$ ipython --no-banner

In [1]: import numpy as np

In [2]: from numpy import linalg as LA

In [3]: np.set_printoptions(precision=1, suppress=True, linewidth=140)

In [4]: M = np.loadtxt("x.csv", delimiter=",")

In [5]: M
Out[5]: 
array([[-3., -4., -3., -4.],
       [-2.,  0., -2.,  0.],
       [-3., -4., -3., -4.],
       [-2.,  0., -2.,  0.]])

In [6]: U, sig, VT = LA.svd(M)

In [7]: V = VT[:(sig > 1e-8).sum()]

In [8]: rng = np.random.default_rng(91985)

In [9]: x0 = M[0] + -3 * M[3] + rng.integers(2) * np.eye(4)[0]

In [10]: x0
Out[10]: array([ 3., -4.,  3., -4.])

In [11]: np.diag(V.T @ V)
Out[11]: array([0.5, 0.5, 0.5, 0.5])

In [12]: np.round(V.T @ V, 1) + 0
Out[12]: 
array([[0.5, 0. , 0.5, 0. ],
       [0. , 0.5, 0. , 0.5],
       [0.5, 0. , 0.5, 0. ],
       [0. , 0.5, 0. , 0.5]])

In [13]: feats = np.loadtxt("sample6.csv", delimiter=",")

In [14]: feats
Out[14]: 
array([[0., 0., 1.],
       [0., 0., 0.],
       [1., 0., 0.]])

In [15]: LA.matrix_rank(feats, rtol=0.1)
Out[15]: np.int64(2)

In [16]: [round(float(x), 1) for x in LA.svd(feats, compute_uv=False)[:3]]
Out[16]: [1.0, 1.0, 0.0]

In [17]: U, sig, VT = LA.svd(feats)

In [18]: np.argmax(sig[:-1] / (sig[1:] + 1e-6)) + 1
Out[18]: np.int64(2)

In [19]: Y = U[:, :2] @ np.diag(sig[:2]) @ VT[:2]

In [20]: LA.matrix_rank(Y)
Out[20]: np.int64(2)

In [21]: Y
Out[21]: 
array([[0., 0., 1.],
       [0., 0., 0.],
       [1., 0., 0.]])

In [22]: np.round(LA.norm(feats - Y, 2), 1), sig[2]
Out[22]: (np.float64(0.0), np.float64(0.0))

In [23]: round(float(LA.norm(feats - Y) / LA.norm(feats)), 1)
Out[23]: 0.0

In [24]: rank = LA.matrix_rank(feats)

In [25]: rank
Out[25]: np.int64(2)

In [26]: ns = LA.svd(feats)[2][rank:].T

In [27]: [int(LA.matrix_rank(np.delete(feats, i, axis=0))) for i in range(3)]
Out[27]: [1, 2, 1]

In [28]: [int(LA.matrix_rank(feats[:i])) for i in range(1, len(feats) + 1)]
Out[28]: [1, 1, 2]

In [29]: gram = feats.T @ feats

In [30]: np.diag(gram)
Out[30]: array([1., 0., 1.])

In [31]: LA.svd(feats, compute_uv=False) ** 2
Out[31]: array([1., 1., 0.])

In [32]: LA.matrix_rank(gram)
Out[32]: np.int64(2)

In [33]: (feats @ feats.T).shape
Out[33]: (3, 3)

In [34]: data = np.loadtxt("mat.csv", delimiter=",")

In [35]: data
Out[35]: 
array([[ 1. ,  0.7, -0.6, -0.2,  2.3],
       [-0.3, -1.1,  5.4,  1.8,  2.8],
       [-0.3,  0.9,  1.1,  0.4, -1.3],
       [ 0.2,  0.9,  2.9,  1. , -0.2],
       [ 1.1,  1.5, -5.9, -2. ,  1.4],
       [ 1.3, -1.1, -0.1, -0.1, -0.1],
       [-1.5, -0.5,  1.7,  0.6, -0.5],
       [-1.1,  0.5, -2.1, -0.7, -0.3],
       [ 0.8,  0. , -6.1, -2. ,  1.2],
       [ 0.6, -0.5, -3.5, -1.2, -1.2],
       [-0.4,  0.4,  0.7,  0.2, -1.2],
       [ 0.5, -0.6,  1.2,  0.4, -0.6],
       [-0.9, -1.2,  3.9,  1.3,  1.1],
       [-0.8,  0.9,  4.4,  1.5, -1.6],
       [ 0. ,  2.1, -0.2, -0.1,  1.5],
       [-1. , -1.2, -1.4, -0.5, -0.4],
       [ 0.4, -0.9, -0.7, -0.2, -0.4],
       [ 0.5, -0.1, -2.5, -0.8, -1. ],
       [ 1.6,  0.1,  3.4,  1.1, -2. ],
       [-1.3,  0.4,  1. ,  0.3, -2.3],
       [-0.6, -0.2,  1.9,  0.7, -0.3],
       [-0.2, -0.5,  3.3,  1.1, -0.6],
       [-0.5, -1.1, -1.2, -0.4,  1. ],
       [ 1.7, -2.8,  1.5,  0.5, -0.9],
       [ 0. , -0.2,  1.1,  0.4,  0.1]])

In [36]: z = rng.permutation(5)

In [37]: Y = data[:, z] * rng.choice([-1, 1], 5)

In [38]: Y
Out[38]: 
array([[ 2.3, -0.2, -0.7,  1. ,  0.6],
       [ 2.8,  1.8,  1.1, -0.3, -5.4],
       [-1.3,  0.4, -0.9, -0.3, -1.1],
       [-0.2,  1. , -0.9,  0.2, -2.9],
       [ 1.4, -2. , -1.5,  1.1,  5.9],
       [-0.1, -0.1,  1.1,  1.3,  0.1],
       [-0.5,  0.6,  0.5, -1.5, -1.7],
       [-0.3, -0.7, -0.5, -1.1,  2.1],
       [ 1.2, -2. , -0. ,  0.8,  6.1],
       [-1.2, -1.2,  0.5,  0.6,  3.5],
       [-1.2,  0.2, -0.4, -0.4, -0.7],
       [-0.6,  0.4,  0.6,  0.5, -1.2],
       [ 1.1,  1.3,  1.2, -0.9, -3.9],
       [-1.6,  1.5, -0.9, -0.8, -4.4],
       [ 1.5, -0.1, -2.1,  0. ,  0.2],
       [-0.4, -0.5,  1.2, -1. ,  1.4],
       [-0.4, -0.2,  0.9,  0.4,  0.7],
       [-1. , -0.8,  0.1,  0.5,  2.5],
       [-2. ,  1.1, -0.1,  1.6, -3.4],
       [-2.3,  0.3, -0.4, -1.3, -1. ],
       [-0.3,  0.7,  0.2, -0.6, -1.9],
       [-0.6,  1.1,  0.5, -0.2, -3.3],
       [ 1. , -0.4,  1.1, -0.5,  1.2],
       [-0.9,  0.5,  2.8,  1.7, -1.5],
       [ 0.1,  0.4,  0.2,  0. , -1.1]])

In [39]: U, _, VT = LA.svd(data.T @ Y)

In [40]: z
Out[40]: array([4, 3, 1, 0, 2])

In [41]: np.round(U @ VT, 1) + 0
Out[41]: 
array([[ 0.,  0.,  0.,  1.,  0.],
       [ 0.,  0., -1.,  0.,  0.],
       [ 0.,  0.,  0.,  0., -1.],
       [ 0.,  1.,  0.,  0.,  0.],
       [ 1.,  0.,  0.,  0.,  0.]])

In [42]: C = Y[[9, 0]].astype(float)

In [43]: for _ in range(3):
    ...:     z = LA.norm(Y[:, None] - C, axis=-1).argmin(axis=1)
    ...:     C = np.array([Y[z == j].mean(axis=0) for j in range(2)])
    ...: 

In [44]: z
Out[44]: array([0, 1, 1, 1, 0, 1, 1, 0, 0, 0, 1, 1, 1, 1, 0, 0, 0, 0, 1, 1, 1, 1, 0, 1, 1])

In [45]: np.bincount(z)
Out[45]: array([10, 15])

In [46]: Q, r_ = LA.qr(data)

In [47]: np.abs(np.diag(r_))
Out[47]: array([ 4.4,  5.1, 13.5,  0.2,  6.3])

In [48]: Q.shape, r_.shape
Out[48]: ((25, 5), (5, 5))

In [49]: np.trace(Q @ Q.T)
Out[49]: np.float64(5.0)

In [50]: np.round(Q.T @ Q, 1) + 0
Out[50]: 
array([[1., 0., 0., 0., 0.],
       [0., 1., 0., 0., 0.],
       [0., 0., 1., 0., 0.],
       [0., 0., 0., 1., 0.],
       [0., 0., 0., 0., 1.]])

In [51]: Xc = data - data.mean(axis=0)

In [52]: U, sig, VT = LA.svd(Xc, full_matrices=False)

In [53]: np.round(Xc.mean(axis=0), 1) + 0
Out[53]: array([0., 0., 0., 0., 0.])

In [54]: np.abs(VT[0]).argmax()
Out[54]: np.int64(2)

In [55]: np.round((sig ** 2).sum() ** 2 / (sig ** 4).sum(), 1)
Out[55]: np.float64(1.8)

In [56]: LA.matrix_rank(Xc)
Out[56]: np.int64(5)

In [57]: np.abs(U[:, 0]).argmax()
Out[57]: np.int64(8)

In [58]: VT[0] * np.sign(VT[0, np.abs(VT[0]).argmax()])
Out[58]: array([-0.1, -0.1,  0.9,  0.3, -0.1])

In [59]: np.round(np.abs(VT[-1]), 1) + 0
Out[59]: array([0. , 0. , 0.3, 0.9, 0. ])

In [60]: sig
Out[60]: array([15.2,  6.3,  5.2,  4. ,  0.1])

In [61]: x0 = np.array([1, 2, 0, -3, -3])

In [62]: rhs = data @ x0

In [63]: np.round(LA.solve(data.T @ data, data.T @ rhs), 1) + 0
Out[63]: array([ 1.,  2.,  0., -3., -3.])

In [64]: np.round(LA.pinv(data) @ data, 1) + 0
Out[64]: 
array([[1., 0., 0., 0., 0.],
       [0., 1., 0., 0., 0.],
       [0., 0., 1., 0., 0.],
       [0., 0., 0., 1., 0.],
       [0., 0., 0., 0., 1.]])

In [65]: rhs = rhs + 0.3 * rng.normal(size=25)

In [66]: rhs
Out[66]: 
array([ -3.7, -16.4,   3.7,  -0.2,   6.7,  -0.4,  -3. ,   2.9,   3.8,   7. ,   3.5,   0.1, -10.4,   0.8,  -0.2,  -0.1,   0.6,   5.4,   4.9,
         5.4,  -2.8,  -2.5,  -4.2,  -2.8,  -1.9])

In [67]: b, *_ = LA.lstsq(data, rhs)

In [68]: np.round(data.T @ (rhs - data @ b), 1) + 0
Out[68]: array([0., 0., 0., 0., 0.])

In [69]: m1 = np.loadtxt("dump.csv", delimiter=",")

In [70]: m1
Out[70]: 
array([[-3.4,  1.9,  0.8],
       [-1.5, -1.2, -3.5],
       [-1.5, -3.3,  1.7]])

In [71]: x0 = np.array([1, 1, 3])

In [72]: rhs = m1 @ x0

In [73]: rhs
Out[73]: array([  0.9, -13.2,   0.3])

In [74]: LA.solve(m1, rhs)
Out[74]: array([1., 1., 3.])

In [75]: np.round(LA.solve(m1, m1[:, 0]), 1) + 0
Out[75]: array([1., 0., 0.])

In [76]: F = np.load("arr.npy")

In [77]: F
Out[77]: 
array([[ 0.,  4.,  0.,  0.,  0.,  0.],
       [ 4.,  2.,  4.,  0.,  0.,  0.],
       [ 0.,  4.,  2.,  4.,  0.,  0.],
       [ 0.,  0.,  4.,  2.,  4.,  0.],
       [ 0.,  0.,  0.,  4.,  1.,  4.],
       [ 0.,  0.,  0.,  0.,  4., -1.]])

In [78]: def softmax(z):
    ...:     e = np.exp(z - z.max(axis=-1, keepdims=True))
    ...:     return e / e.sum(axis=-1, keepdims=True)
    ...: 

In [79]: softmax(m1).sum(axis=1)
Out[79]: array([1., 1., 1.])

In [80]: np.round(softmax(m1[2] + 5), 1) + 0
Out[80]: array([0., 0., 1.])

In [81]: att = m1 @ m1.T / np.sqrt(3)

In [82]: np.round(softmax(att), 1) + 0
Out[82]: 
array([[1., 0., 0.],
       [0., 1., 0.],
       [0., 0., 1.]])

In [83]: np.round(softmax(att + np.triu(np.full(att.shape, -np.inf), 1)), 1) + 0
Out[83]: 
array([[1., 0., 0.],
       [0., 1., 0.],
       [0., 0., 1.]])

In [84]: softmax(att).round(6).argmax(axis=1)
Out[84]: array([0, 1, 2])

In [85]: C = np.array([[1, 1, 9, -7, 8],
    ...:     [7, 8, 4, 3, -3],
    ...:     [-2, 5, 1, 2, 3],
    ...:     [8, 6, -6, 1, 0],
    ...:     [0, 8, 8, 6, 8]])

In [86]: mat = (rng.random((12, 5)) < 0.25) @ C

In [87]: mat
Out[87]: 
array([[15, 14, -2,  4, -3],
       [ 8,  9, 13, -4,  5],
       [ 0,  0,  0,  0,  0],
       [ 9, 15, 11,  0, 16],
       [ 8,  9, 13, -4,  5],
       [ 6, 19,  3,  9, 11],
       [ 0,  0,  0,  0,  0],
       [ 1,  1,  9, -7,  8],
       [ 0,  0,  0,  0,  0],
       [-1, 14, 18,  1, 19],
       [15, 14, -2,  4, -3],
       [ 6, 22, 22,  4, 16]])

In [88]: # rows 1 and 4 are equal

In [89]: hat = mat @ LA.solve(mat.T @ mat, mat.T)

In [90]: np.diag(hat)
Out[90]: array([0.4, 0.3, 0. , 1. , 0.3, 0.7, 0. , 0.7, 0. , 0.5, 0.4, 0.7])

In [91]: np.round(LA.eigvalsh(hat), 1) + 0
Out[91]: array([0., 0., 0., 0., 0., 0., 0., 1., 1., 1., 1., 1.])

In [92]: hat.round(1) + 0
Out[92]: 
array([[ 0.4,  0.1,  0. ,  0. ,  0.1,  0.2,  0. ,  0. ,  0. , -0.1,  0.4,  0. ],
       [ 0.1,  0.3,  0. ,  0. ,  0.3, -0.2,  0. ,  0.2,  0. ,  0. ,  0.1,  0.2],
       [ 0. ,  0. ,  0. ,  0. ,  0. ,  0. ,  0. ,  0. ,  0. ,  0. ,  0. ,  0. ],
       [ 0. ,  0. ,  0. ,  1. ,  0. ,  0. ,  0. ,  0. ,  0. ,  0. ,  0. ,  0. ],
       [ 0.1,  0.3,  0. ,  0. ,  0.3, -0.2,  0. ,  0.2,  0. ,  0. ,  0.1,  0.2],
       [ 0.2, -0.2,  0. ,  0. , -0.2,  0.7,  0. ,  0. ,  0. ,  0.3,  0.2,  0. ],
       [ 0. ,  0. ,  0. ,  0. ,  0. ,  0. ,  0. ,  0. ,  0. ,  0. ,  0. ,  0. ],
       [ 0. ,  0.2,  0. ,  0. ,  0.2,  0. ,  0. ,  0.7,  0. ,  0.2,  0. , -0.3],
       [ 0. ,  0. ,  0. ,  0. ,  0. ,  0. ,  0. ,  0. ,  0. ,  0. ,  0. ,  0. ],
       [-0.1,  0. ,  0. ,  0. ,  0. ,  0.3,  0. ,  0.2,  0. ,  0.5, -0.1,  0.2],
       [ 0.4,  0.1,  0. ,  0. ,  0.1,  0.2,  0. ,  0. ,  0. , -0.1,  0.4,  0. ],
       [ 0. ,  0.2,  0. ,  0. ,  0.2,  0. ,  0. , -0.3,  0. ,  0.2,  0. ,  0.7]])
